% ipython --no-banner

In [1]: import numpy as np

In [2]: np.set_printoptions(precision=1, suppress=True, linewidth=200, sign=" ")

In [3]: m1 = np.loadtxt("block6.csv", delimiter=",")

In [4]: print(m1)
[[ 0.  1.  1.  0.  0.]
 [ 1.  0.  1.  0.  0.]
 [ 1.  1.  0.  0.  0.]
 [ 0.  0.  0.  0.  1.]
 [ 0.  0.  0.  1.  0.]]

In [5]: ev, vecs = np.linalg.eigh(m1)

In [6]: x0 = np.array([-1, 1, -1, -2, 3])

In [7]: print(np.abs(m1).sum(axis=1).max(), round(np.abs(ev).max(), 1))
2.0 2.0

In [8]: print(vecs * np.maximum(ev, 0) @ vecs.T)
[[ 0.7  0.7  0.7  0.   0. ]
 [ 0.7  0.7  0.7  0.   0. ]
 [ 0.7  0.7  0.7  0.   0. ]
 [ 0.   0.   0.   0.5  0.5]
 [ 0.   0.   0.   0.5  0.5]]

In [9]: print(round(float(x0 @ m1 @ x0 / (x0 @ x0)), 1), round(float(ev[0]), 1), np.round(ev[-1], 1))
-0.9 -1.0 2.0

In [10]: print((np.sign(vecs[:, -1].round(6)) == np.sign(vecs[0, -1].round(6))).astype(int))
[ 1  1  1  0  0]

In [11]: G = m1.T @ m1

In [12]: print(np.linalg.matrix_rank(G))
5

In [13]: print(np.allclose(G, G.T))
True

In [14]: print(G)
[[ 2.  1.  1.  0.  0.]
 [ 1.  2.  1.  0.  0.]
 [ 1.  1.  2.  0.  0.]
 [ 0.  0.  0.  1.  0.]
 [ 0.  0.  0.  0.  1.]]

In [15]: print(np.linalg.svd(m1, compute_uv=False) ** 2)
[ 4.  1.  1.  1.  1.]

In [16]: print((m1 @ m1.T).shape)
(5, 5)

In [17]: print(np.linalg.eigvalsh(G)[::-1])
[ 4.  1.  1.  1.  1.]

In [18]: M2 = np.array([[5, 5, 0], [7, 0, 6]])

In [19]: W2 = np.kron(M2, m1)

In [20]: print(W2.shape)
(10, 15)

In [21]: print(np.round(np.linalg.norm(W2, 2), 1), round(float(np.linalg.norm(M2, 2) * np.linalg.norm(m1, 2)), 1))
20.7 20.7

In [22]: W0 = np.loadtxt("a.csv", delimiter=",")

In [23]: print(W0)
[[-11. -11. -25. -15.  -4.  15.   3.  -6.  12.   6.]
 [ 11.  11.  25.  15.   4. -15.  -3.   6. -12.  -6.]
 [  3.  -7. -10. -10.   2.  15.  -9. -17. -21.  12.]
 [  6.   8.  17.  11.   2. -12.   0.   7.  -3.  -6.]
 [-11. -11. -25. -15.  -4.  15.   3.  -6.  12.   6.]
 [-12. -16. -34. -22.  -4.  24.   0. -14.   6.  12.]
 [  5.   3.   8.   4.   2.  -3.  -3.  -1.  -9.   0.]
 [ -9.  -1.  -7.  -1.  -4.  -3.   9.  10.  24.  -6.]
 [ -6.  -8. -17. -11.  -2.  12.   0.  -7.   3.   6.]
 [-12. -16. -34. -22.  -4.  24.   0. -14.   6.  12.]
 [ -1.  -5.  -9.  -7.   0.   9.  -3.  -8.  -6.   6.]
 [  0.   0.   0.   0.   0.   0.   0.   0.   0.   0.]]

In [24]: print(np.abs(np.diag(np.linalg.qr(W0)[1])) > 1e-9)
[ True  True False False False False False False False False]

In [25]: print(np.round(W0 @ np.linalg.pinv(W0) @ W0, 1) + 0)
[[-11. -11. -25. -15.  -4.  15.   3.  -6.  12.   6.]
 [ 11.  11.  25.  15.   4. -15.  -3.   6. -12.  -6.]
 [  3.  -7. -10. -10.   2.  15.  -9. -17. -21.  12.]
 [  6.   8.  17.  11.   2. -12.   0.   7.  -3.  -6.]
 [-11. -11. -25. -15.  -4.  15.   3.  -6.  12.   6.]
 [-12. -16. -34. -22.  -4.  24.   0. -14.   6.  12.]
 [  5.   3.   8.   4.   2.  -3.  -3.  -1.  -9.   0.]
 [ -9.  -1.  -7.  -1.  -4.  -3.   9.  10.  24.  -6.]
 [ -6.  -8. -17. -11.  -2.  12.   0.  -7.   3.   6.]
 [-12. -16. -34. -22.  -4.  24.   0. -14.   6.  12.]
 [ -1.  -5.  -9.  -7.   0.   9.  -3.  -8.  -6.   6.]
 [  0.   0.   0.   0.   0.   0.   0.   0.   0.   0.]]

In [26]: print(round(float(np.trace(np.linalg.pinv(W0) @ W0)), 1))
2.0

In [27]: print(np.allclose(W0[:-1].T @ np.linalg.lstsq(W0[:-1].T, W0[-1])[0], W0[-1]))
True
